$ python3 -q
>>> import numpy as np
>>> np.set_printoptions(suppress=True, linewidth=140)
>>> m1 = np.load("mat.npy")
>>> m1
array([[1, 2, 3, 3],
       [1, 1, 3, 1],
       [3, 1, 2, 3],
       [1, 1, 3, 1],
       [1, 0, 2, 0],
       [2, 1, 1, 0],
       [1, 0, 0, 0]])
>>> q, r_ = np.linalg.qr(m1)
>>> q.shape, r_.shape
((7, 4), (4, 4))
>>> np.allclose(r_.T @ r_, m1.T @ m1)
True
>>> vec = np.array([-1, -5, 2, -7])
>>> h1 = np.maximum(m1 @ vec, 0)
>>> np.maximum(m1 @ vec, 0) - np.maximum(-m1 @ vec, 0)
array([-26,  -7, -25,  -7,   3,  -5,  -1])
>>> np.maximum(m1 @ (3 * vec), 0)
array([0, 0, 0, 0, 9, 0, 0])
>>> m1 * (h1 > 1e-9)[:, None]
array([[0, 0, 0, 0],
       [0, 0, 0, 0],
       [0, 0, 0, 0],
       [0, 0, 0, 0],
       [1, 0, 2, 0],
       [0, 0, 0, 0],
       [0, 0, 0, 0]])
>>> np.round(np.tanh(m1 @ vec), 2)
array([-1.  , -1.  , -1.  , -1.  ,  1.  , -1.  , -0.76])
>>> np.flatnonzero(h1 > 1e-9)
array([4])
>>> vec = np.array([-2, 2, 1, -2])
>>> m1 @ np.ones(4)
array([9., 6., 9., 6., 3., 4., 1.])
>>> m1 @ vec
array([-1,  1, -8,  1,  0, -1, -2])
>>> (m1 * vec).sum(axis=1)
array([-1,  1, -8,  1,  0, -1, -2])
>>> (m1 @ vec).argmax()
np.int64(1)
>>> np.einsum("ij,j->i", m1, vec)
array([-1,  1, -8,  1,  0, -1, -2])
>>> np.sign((m1 @ vec).round(6))
array([-1,  1, -1,  1,  0, -1, -1])
>>> hat = m1 @ np.linalg.solve(m1.T @ m1, m1.T)
>>> np.trace(hat)
np.float64(4.0)
>>> np.allclose(hat @ hat, hat)
True
>>> np.round(np.diag(hat), 2)
array([0.78, 0.34, 0.93, 0.34, 0.55, 0.93, 0.15])
>>> cent = 20 * np.array([[-0.8, 0.6, 0.7], [0.5, -0.3, 1.4], [1.3, 1.8, -0.2]])
>>> rng = np.random.default_rng(96)
>>> z = rng.integers(0, 3, 37)
>>> W0 = cent[z] + rng.normal(size=(37, 3))
>>> W0.round(2)
array([[ 26.52,  34.21,  -3.73],
       [ 25.87,  36.57,  -2.57],
       [ 27.  ,  35.69,  -3.14],
       [ 25.22,  37.94,  -2.79],
       [-15.77,  12.4 ,  13.78],
       [  9.42,  -6.92,  28.09],
       [ 25.8 ,  36.35,  -3.84],
       [ 10.34,  -8.15,  28.69],
       [ 24.94,  37.11,  -2.16],
       [ 10.37,  -7.84,  28.9 ],
       [-14.71,  13.44,  12.5 ],
       [ 26.03,  33.72,  -5.8 ],
       [-16.86,  11.4 ,  15.05],
       [-15.87,  13.31,  13.4 ],
       [-17.8 ,  14.11,  14.13],
       [ 25.02,  35.79,  -4.46],
       [  9.9 ,  -4.84,  26.97],
       [ 25.88,  35.1 ,  -3.43],
       [  9.35,  -5.54,  27.05],
       [-18.08,  12.78,  15.26],
       [-17.39,  12.85,  13.09],
       [ 25.44,  36.11,  -4.4 ],
       [  8.76,  -5.48,  27.17],
       [-15.69,  10.82,  12.2 ],
       [-15.47,  11.63,  13.62],
       [-15.22,  11.6 ,  13.99],
       [ 26.63,  37.47,  -4.73],
       [ 10.53,  -6.17,  28.03],
       [  9.36,  -5.59,  25.86],
       [ 25.8 ,  36.28,  -5.09],
       [-16.53,  12.87,  14.35],
       [  9.43,  -7.23,  28.51],
       [ 24.74,  35.59,  -2.45],
       [ 11.36,  -8.21,  26.5 ],
       [  8.84,  -5.37,  27.68],
       [-15.61,  12.44,  13.67],
       [ 26.95,  36.32,  -4.91]])
>>> cent = W0[[14, 4]].astype(float)
>>> for _ in range(6):
...     z = np.linalg.norm(W0[:, None] - cent, axis=-1).argmin(axis=1)
...     cent = np.array([W0[z == j].mean(axis=0) for j in range(2)])
... 
>>> z
array([1, 1, 1, 1, 0, 1, 1, 1, 1, 1, 0, 1, 0, 0, 0, 1, 1, 1, 1, 0, 0, 1, 1, 0, 0, 0, 1, 1, 1, 1, 0, 1, 1, 1, 1, 0, 1])
>>> np.round(cent[1] - cent[0], 2)
array([35.03,  4.85, -3.75])
